>>> import numpy as np
>>> np.set_printoptions(precision=2, suppress=True, linewidth=200, floatmode="fixed")
>>> def tidy(a):
...     return np.round(a, 2) + 0
... 
>>> feats = np.loadtxt("test5.csv", delimiter=",")
>>> tidy(feats)
array([[ 2.34, -0.50,  0.08, -0.43, -0.35,  0.33, -0.46],
       [-0.50,  1.47, -0.59, -0.29, -0.21, -0.27,  0.43],
       [ 0.08, -0.59,  1.07,  0.30,  0.77,  0.39,  0.16],
       [-0.43, -0.29,  0.30,  1.55,  0.72,  0.17,  0.12],
       [-0.35, -0.21,  0.77,  0.72,  1.49,  0.08, -0.26],
       [ 0.33, -0.27,  0.39,  0.17,  0.08,  1.15, -0.30],
       [-0.46,  0.43,  0.16,  0.12, -0.26, -0.30,  0.93]])
>>> U, sv, VT = np.linalg.svd(feats)
>>> V = VT[:(sv > 1e-8).sum()]
>>> rng = np.random.default_rng(6886)
>>> x = feats[6] + -3 * feats[3] + rng.integers(2) * np.eye(7)[6]
>>> tidy(x)
array([ 0.83,  1.29, -0.74, -4.52, -2.41, -0.82,  1.57])
>>> np.linalg.matrix_rank(np.vstack([feats, x]))
np.int64(7)
>>> tidy(np.linalg.norm(x - V.T @ V @ x))
np.float64(0.5)
>>> def softmax(z):
...     e = np.exp(z - z.max(axis=-1, keepdims=True))
...     return e / e.sum(axis=-1, keepdims=True)
... 
>>> tidy(softmax(feats).sum(axis=1))
array([1.00, 1.00, 1.00, 1.00, 1.00, 1.00, 1.00])
>>> tidy(softmax(feats[1]))
array([0.06, 0.46, 0.06, 0.08, 0.09, 0.08, 0.16])
>>> tidy(softmax(10 * feats[1]))
array([0.00, 1.00, 0.00, 0.00, 0.00, 0.00, 0.00])
>>> tidy(softmax(feats[1] + -1))
array([0.06, 0.46, 0.06, 0.08, 0.09, 0.08, 0.16])
>>> S = feats @ feats.T / np.sqrt(7)
>>> softmax(S).round(6).argmax(axis=1)
array([0, 1, 2, 3, 4, 5, 6])
>>> idx = rng.permutation(7)
>>> idx
array([5, 6, 4, 3, 2, 1, 0])
>>> A2 = feats[idx][:, idx]
>>> tidy(np.linalg.det(A2)), tidy(np.linalg.det(feats[idx]))
(np.float64(0.0), np.float64(0.0))
>>> np.allclose(A2, feats)
False
>>> tidy(A2)
array([[ 1.15, -0.30,  0.08,  0.17,  0.39, -0.27,  0.33],
       [-0.30,  0.93, -0.26,  0.12,  0.16,  0.43, -0.46],
       [ 0.08, -0.26,  1.49,  0.72,  0.77, -0.21, -0.35],
       [ 0.17,  0.12,  0.72,  1.55,  0.30, -0.29, -0.43],
       [ 0.39,  0.16,  0.77,  0.30,  1.07, -0.59,  0.08],
       [-0.27,  0.43, -0.21, -0.29, -0.59,  1.47, -0.50],
       [ 0.33, -0.46, -0.35, -0.43,  0.08, -0.50,  2.34]])
>>> tidy(np.trace(feats))
np.float64(10.0)
>>> np.allclose(feats @ feats.T, feats.T @ feats)
True
>>> tidy(np.abs(np.linalg.eigvals(feats)).max())
np.float64(3.0)
>>> tidy(np.sort(np.abs(np.linalg.eigvals(feats))))
array([0.00, 1.00, 1.00, 1.00, 1.00, 3.00, 3.00])
